>>> import numpy as np
>>> np.set_printoptions(precision=3, suppress=True, linewidth=100, legacy="1.25")
>>> mat = np.array([[4.0, 0.0, 3.0, 0.0, 0.0],
...     [0.0, 4.0, 0.0, 0.0, 0.0],
...     [3.0, 0.0, 4.0, 0.0, 0.0],
...     [0.0, 0.0, 0.0, 4.0, 3.0],
...     [0.0, 0.0, 0.0, 3.0, 4.0]])
>>> mat
array([[4., 0., 3., 0., 0.],
       [0., 4., 0., 0., 0.],
       [3., 0., 4., 0., 0.],
       [0., 0., 0., 4., 3.],
       [0., 0., 0., 3., 4.]])
>>> # 3 groups of indices that never mix
>>> evals, V = np.linalg.eigh(mat)
>>> x = np.array([6, 4, -3, 4, -1])
>>> np.abs(mat).sum(axis=1).max(), np.abs(evals).max()
(7.0, 7.0)
>>> V * np.sqrt(evals) @ V.T
array([[1.823, 0.   , 0.823, 0.   , 0.   ],
       [0.   , 2.   , 0.   , 0.   , 0.   ],
       [0.823, 0.   , 1.823, 0.   , 0.   ],
       [0.   , 0.   , 0.   , 1.823, 0.823],
       [0.   , 0.   , 0.   , 0.823, 1.823]])
>>> V * np.maximum(evals, 0) @ V.T
array([[4., 0., 3., 0., 0.],
       [0., 4., 0., 0., 0.],
       [3., 0., 4., 0., 0.],
       [0., 0., 0., 4., 3.],
       [0., 0., 0., 3., 4.]])
>>> round(x @ mat @ x / (x @ x), 3), evals[0], evals[-1]
(2.308, 1.0, 7.0)
>>> x = np.array([1, 3, 1, 1, -1])
>>> h1 = np.maximum(mat @ x, 0)
>>> np.maximum(mat @ (3 * x), 0)
array([21., 36., 21.,  3.,  0.])
>>> mat.T @ h1
array([49., 48., 49.,  4.,  3.])
>>> cov = mat.T @ mat
>>> np.linalg.svd(mat, compute_uv=False) ** 2
array([49., 49., 16.,  1.,  1.])
>>> np.trace(cov), (mat ** 2).sum()
(116.0, 116.0)
>>> np.diag(cov)
array([25., 16., 25., 25., 25.])
>>> (mat @ mat.T).shape
(5, 5)
>>> (mat + mat.T) / 2
array([[4., 0., 3., 0., 0.],
       [0., 4., 0., 0., 0.],
       [3., 0., 4., 0., 0.],
       [0., 0., 0., 4., 3.],
       [0., 0., 0., 3., 4.]])
>>> np.allclose(mat @ mat.T, mat.T @ mat)
True
>>> round(float(np.linalg.det(mat)), 3)
196.0
>>> x = np.array([1, 0, 3, 3, 2])
>>> target = mat @ x
>>> coef, lr = np.zeros(5), 1 / np.linalg.norm(mat, 2) ** 2
>>> for i in range(25):
...     coef -= lr * mat.T @ (mat @ coef - target)
...     if i % 5 == 0: print(i, round(np.linalg.norm(mat @ coef - target), 3))
... 
0 1.549
5 1.397
10 1.26
15 1.137
20 1.025
>>> coef
array([1.597, 0.   , 2.403, 2.701, 2.299])
>>> rng = np.random.default_rng(92)
>>> J = np.eye(5, dtype=int)[rng.permutation(5)] * np.array([4, 2, 3, 1, 1])
>>> J
array([[0, 0, 3, 0, 0],
       [0, 0, 0, 1, 0],
       [4, 0, 0, 0, 0],
       [0, 0, 0, 0, 1],
       [0, 2, 0, 0, 0]])
>>> np.flatnonzero(np.linalg.matrix_power((J != 0) + (J.T != 0) + np.eye(5), 5)[0])
array([0, 2])
>>> round(float(np.linalg.det(J)), 3)
-24.0
>>> (np.linalg.matrix_power((J != 0) + (J.T != 0) + np.eye(5), 5) > 0).astype(int)
array([[1, 0, 1, 0, 0],
       [0, 1, 0, 1, 1],
       [1, 0, 1, 0, 0],
       [0, 1, 0, 1, 1],
       [0, 1, 0, 1, 1]])
>>> idx = rng.permutation(5)
>>> idx
array([0, 1, 2, 4, 3])
>>> out = J[idx][:, idx]
>>> np.sort(np.abs(np.linalg.eigvals(out)))
array([1.26 , 1.26 , 1.26 , 3.464, 3.464])
>>> np.diag(out)
array([0, 0, 0, 0, 0])
>>> np.round(np.linalg.det(out), 3), np.round(np.linalg.det(J[idx]), 3)
(-24.0, 24.0)
>>> out
array([[0, 0, 3, 0, 0],
       [0, 0, 0, 0, 1],
       [4, 0, 0, 0, 0],
       [0, 2, 0, 0, 0],
       [0, 0, 0, 1, 0]])
>>> np.einsum("ij,ji->", J, J)
24
>>> np.round(np.poly(J), 3) + 0
array([  1.,   0., -12.,  -2.,   0.,  24.])
>>> np.einsum("ii->", J)
0
>>> data = np.load("case8.npy")
>>> data
array([[10,  1,  4,  8],
       [ 1, 10,  4,  2],
       [ 4,  4,  3,  4],
       [ 8,  2,  4,  8]])
>>> # rank 3
>>> evals, V = np.linalg.eigh(data)
>>> x = np.array([-6, -2, -2, 9])
>>> x @ data @ x / (x @ x), np.round(evals[0], 3), round(float(evals[-1]), 3)
(1.056, -0.0, 20.172)
>>> x @ data @ x
132
>>> np.linalg.eigvalsh(data[1:, 1:])
array([ 0.041,  6.918, 14.04 ])
>>> U, s, Vh = np.linalg.svd(data)
>>> V = Vh[:(s > 1e-8).sum()]
>>> x = data[2] + -3 * data[3] + rng.integers(2) * np.eye(4)[0]
>>> x
array([-20.,  -2.,  -9., -20.])
>>> np.allclose(V.T @ V @ x, x)
True
>>> V.T @ V
array([[ 0.977, -0.046,  0.139, -0.035],
       [-0.046,  0.908,  0.277, -0.069],
       [ 0.139,  0.277,  0.168,  0.208],
       [-0.035, -0.069,  0.208,  0.948]])
>>> np.diag(V.T @ V)
array([0.977, 0.908, 0.168, 0.948])
>>> np.linalg.matrix_rank(np.vstack([data, x]))
3
>>> F = np.loadtxt("w.csv", delimiter=",")
>>> F
array([[-1.,  1., -1.,  1.],
       [ 0.,  8., -3.,  2.],
       [ 0.,  2.,  2.,  0.],
       [ 2.,  1.,  2.,  2.]])
>>> O, R = np.linalg.qr(F)
>>> np.round(O.T @ O, 3) + 0
array([[1., 0., 0., 0.],
       [0., 1., 0., 0.],
       [0., 0., 1., 0.],
       [0., 0., 0., 1.]])
>>> O.shape, R.shape
((4, 4), (4, 4))
>>> np.trace(O @ O.T)
4.0
>>> np.allclose(R.T @ R, F.T @ F)
True
>>> np.round(O @ R, 3) + 0
array([[-1.,  1., -1.,  1.],
       [ 0.,  8., -3.,  2.],
       [ 0.,  2.,  2.,  0.],
       [ 2.,  1.,  2.,  2.]])
>>> np.abs(np.diag(R))
array([2.236, 8.355, 2.696, 1.509])
>>> np.flatnonzero(np.linalg.matrix_power((mat != 0) + (mat.T != 0) + np.eye(5), 5)[3])
array([3, 4])
>>> mat @ mat
array([[25.,  0., 24.,  0.,  0.],
       [ 0., 16.,  0.,  0.,  0.],
       [24.,  0., 25.,  0.,  0.],
       [ 0.,  0.,  0., 25., 24.],
       [ 0.,  0.,  0., 24., 25.]])
>>> (np.linalg.matrix_power((mat != 0) + (mat.T != 0) + np.eye(5), 5) > 0).astype(int)
array([[1, 0, 1, 0, 0],
       [0, 1, 0, 0, 0],
       [1, 0, 1, 0, 0],
       [0, 0, 0, 1, 1],
       [0, 0, 0, 1, 1]])
>>> W1 = np.array([[2, 1, 0, 0, 1], [2, 3, 0, 0, 2], [1, 0, 0, 0, 0], [0, 1, 2, 3, 2]])
>>> coef = np.array([1, 1, -2, 2, 1])
>>> H = np.maximum(F @ W1 + coef, 0)
>>> (H > 0).astype(int)
array([[0, 1, 0, 1, 1],
       [1, 1, 1, 1, 1],
       [1, 1, 0, 1, 1],
       [1, 1, 1, 1, 1]])
>>> H
array([[ 0.,  4.,  0.,  5.,  4.],
       [14., 27.,  2.,  8., 21.],
       [ 7.,  7.,  0.,  2.,  5.],
       [ 9.,  8.,  2.,  8.,  9.]])
>>> (H > 0).mean(axis=0)
array([0.75, 1.  , 0.5 , 1.  , 1.  ])
>>> np.linalg.matrix_rank(H)
4
>>> C = np.array([[0, 3, 1], [3, 3, 0], [0, 3, 2], [0, 0, 1], [3, 2, 2]])
>>> (H @ C).round(6).argmax(axis=1)
array([0, 1, 1, 1])
>>> H @ C
array([[ 24.,  20.,  13.],
       [144., 171.,  68.],
       [ 36.,  52.,  19.],
       [ 51.,  75.,  39.]])
>>> out = np.array([[-2, -1], [0, -1]])
>>> C = np.kron(out, F)
>>> np.linalg.matrix_rank(C)
8
>>> out = F[0, 0] * F[1:] - np.outer(F[1:, 0], F[0])
>>> out
array([[ 0., -8.,  3., -2.],
       [ 0., -2., -2., -0.],
       [ 0., -3.,  0., -4.]])
>>> np.flatnonzero(~out.round(6).any(axis=1))
array([], dtype=int64)
>>> F[:, 0] / F[0, 0]
array([ 1., -0., -0., -2.])
>>> np.linalg.matrix_rank(out), np.linalg.matrix_rank(F)
(3, 4)
>>> A = np.tril(np.array([[0, -2, -3, 0, 3, 1],
...     [-3, 1, 3, 3, 3, 1],
...     [-2, 1, -2, -1, 3, 2],
...     [-3, -1, 0, -3, -1, 3],
...     [2, -1, 0, 0, 1, 2],
...     [2, 3, 1, 2, -3, 1]]), -1) + np.eye(6, dtype=int)
>>> A
array([[ 1,  0,  0,  0,  0,  0],
       [-3,  1,  0,  0,  0,  0],
       [-2,  1,  1,  0,  0,  0],
       [-3, -1,  0,  1,  0,  0],
       [ 2, -1,  0,  0,  1,  0],
       [ 2,  3,  1,  2, -3,  1]])
>>> x = np.array([2, 0, 3, 2, 3, 1])
>>> target = A @ x
>>> target
array([ 2, -6, -1, -4,  7,  3])
>>> np.round(np.linalg.solve(A, A[:, 3]), 3) + 0
array([0., 0., 0., 1., 0., 0.])
>>> np.round(np.linalg.solve(A, target), 3) + 0
array([2., 0., 3., 2., 3., 1.])
>>> np.linalg.solve(A.T, A[2])
array([0., 0., 1., 0., 0., 0.])
>>> np.count_nonzero(A)
18
>>> np.diff(A, axis=0)
array([[-4,  1,  0,  0,  0,  0],
       [ 1,  0,  1,  0,  0,  0],
       [-1, -2, -1,  1,  0,  0],
       [ 5,  0,  0, -1,  1,  0],
       [ 0,  4,  1,  2, -4,  1]])
>>> np.unravel_index(np.abs(A).argmax(), A.shape)
(1, 0)
>>> A.sum(axis=1)
array([ 1, -2,  0, -3,  2,  6])
>>> np.abs(A).max()
3
>>> np.linalg.matrix_rank(A)
6
>>> np.linalg.svd(A, compute_uv=False)
array([5.822, 4.901, 1.722, 0.957, 0.438, 0.048])
>>> A - A[0]
array([[ 0,  0,  0,  0,  0,  0],
       [-4,  1,  0,  0,  0,  0],
       [-3,  1,  1,  0,  0,  0],
       [-4, -1,  0,  1,  0,  0],
       [ 1, -1,  0,  0,  1,  0],
       [ 1,  3,  1,  2, -3,  1]])
>>> [int(np.linalg.matrix_rank(np.linalg.matrix_power(A, p))) for p in range(1, 7)]
[6, 6, 6, 6, 6, 6]
>>> np.linalg.matrix_rank(A - A[0, 0] * np.eye(6))
3
>>> A @ A
array([[  1,   0,   0,   0,   0,   0],
       [ -6,   1,   0,   0,   0,   0],
       [ -7,   2,   1,   0,   0,   0],
       [ -3,  -2,   0,   1,   0,   0],
       [  7,  -2,   0,   0,   1,   0],
       [-19,   8,   2,   4,  -6,   1]])
>>> out = A / np.sqrt((A ** 2).mean(axis=1, keepdims=True))
>>> np.linalg.matrix_rank(A - A.mean(axis=1, keepdims=True))
5
>>> out[5]
array([ 0.926,  1.389,  0.463,  0.926, -1.389,  0.463])
>>> round(np.linalg.norm(A, 1), 3), round(np.linalg.norm(A, np.inf), 3)
(13.0, 12.0)
>>> round(float(np.linalg.norm(A[4] - A[5])), 3)
6.164
>>> round(float(np.linalg.norm(A) ** 2 / np.linalg.norm(A, 2) ** 2), 3)
1.829
>>> np.round(np.linalg.norm(A, 2), 3)
5.822
>>> A[4] @ A[5]
-2
>>> out = np.array([[3, 0], [-1, -4]])
>>> C = np.array([[2, 1], [0, 3]])
>>> M = np.kron(out, C)
>>> M
array([[  6,   3,   0,   0],
       [  0,   9,   0,   0],
       [ -2,  -1,  -8,  -4],
       [  0,  -3,   0, -12]])
>>> r0 = np.array([8, -1, 1, -2])
>>> out = M + np.outer(r0, np.eye(4)[2])
>>> np.linalg.matrix_rank(out - M)
1
>>> np.linalg.matrix_rank(np.linalg.inv(out) - np.linalg.inv(M), tol=1e-8)
1
>>> out
array([[  6.,   3.,   8.,   0.],
       [  0.,   9.,  -1.,   0.],
       [ -2.,  -1.,  -7.,  -4.],
       [  0.,  -3.,  -2., -12.]])
>>> C = np.array([[0.1, 1.1, -2.5]])
>>> W0 = np.array([[-2],
...     [-2],
...     [-3],
...     [1],
...     [-1],
...     [-3],
...     [3],
...     [1],
...     [0],
...     [-3],
...     [-3],
...     [0],
...     [-1],
...     [-3],
...     [3],
...     [0],
...     [1]]) @ C + 0.05 * rng.normal(size=(17, 3))
>>> W0
array([[-0.202, -2.213,  4.99 ],
       [-0.22 , -2.129,  5.032],
       [-0.31 , -3.371,  7.458],
       [ 0.079,  1.081, -2.503],
       [-0.081, -1.139,  2.57 ],
       [-0.327, -3.272,  7.496],
       [ 0.226,  3.285, -7.495],
       [ 0.206,  1.201, -2.486],
       [ 0.011, -0.001,  0.032],
       [-0.325, -3.349,  7.663],
       [-0.354, -3.442,  7.528],
       [ 0.041, -0.04 , -0.03 ],
       [-0.12 , -1.071,  2.518],
       [-0.309, -3.322,  7.474],
       [ 0.334,  3.321, -7.477],
       [ 0.033,  0.017,  0.006],
       [ 0.133,  1.042, -2.496]])
>>> round(float(np.linalg.norm(W0, 2) / np.linalg.norm(W0)), 3)
1.0
>>> np.linalg.matrix_rank(W0, rtol=0.1)
1
>>> np.abs(np.linalg.svd(W0)[2][-1])
array([0.906, 0.4  , 0.139])
>>> [round(float(x), 3) for x in np.linalg.svd(W0, compute_uv=False)[:3]]
[23.903, 0.22, 0.142]
>>> cen = W0 - W0.mean(axis=0)
>>> U, s, Vh = np.linalg.svd(cen, full_matrices=False)
>>> np.round(s ** 2 / (s ** 2).sum(), 3) + 0
array([1., 0., 0.])
>>> round(float((s ** 2).sum() ** 2 / (s ** 4).sum()), 3)
1.0
>>> np.abs(Vh[0]).argmax()
2
>>> (np.sign(U[:, 0]) == np.sign(U[0, 0])).astype(int)
array([1, 1, 1, 0, 1, 1, 0, 0, 0, 1, 1, 0, 1, 1, 0, 0, 0])
>>> np.abs(U[:, 0]).argmax()
14
>>> np.searchsorted(np.cumsum(s ** 2) / (s ** 2).sum(), 0.9) + 1
1
>>> x = np.array([-3, -4, -4])
>>> target = W0 @ x
>>> np.linalg.lstsq(W0, target)[0]
array([-3., -4., -4.])
>>> np.round(np.linalg.pinv(W0) @ W0, 3) + 0
array([[1., 0., 0.],
       [0., 1., 0.],
       [0., 0., 1.]])
>>> target = target + 0.1 * rng.normal(size=17)
>>> target
array([-10.574, -10.89 , -15.379,   5.526,  -5.625, -15.829,  16.198,   4.698,  -0.245, -16.238,
       -15.447,   0.115,  -5.454, -15.581,  15.61 ,   0.026,   5.373])
>>> coef, *_ = np.linalg.lstsq(W0, target)
>>> round(float(np.linalg.norm(target - W0 @ coef)), 3)
0.359
>>> coef.round()
array([-3., -3., -4.])
>>> [round(float(np.linalg.norm(np.linalg.solve(W0.T @ W0 + lam * np.eye(3), W0.T @ target))), 2) for lam in (0, 1, 10, 100)]
[5.54, 1.93, 1.89, 1.64]
>>> coef
array([-2.775, -3.151, -3.616])
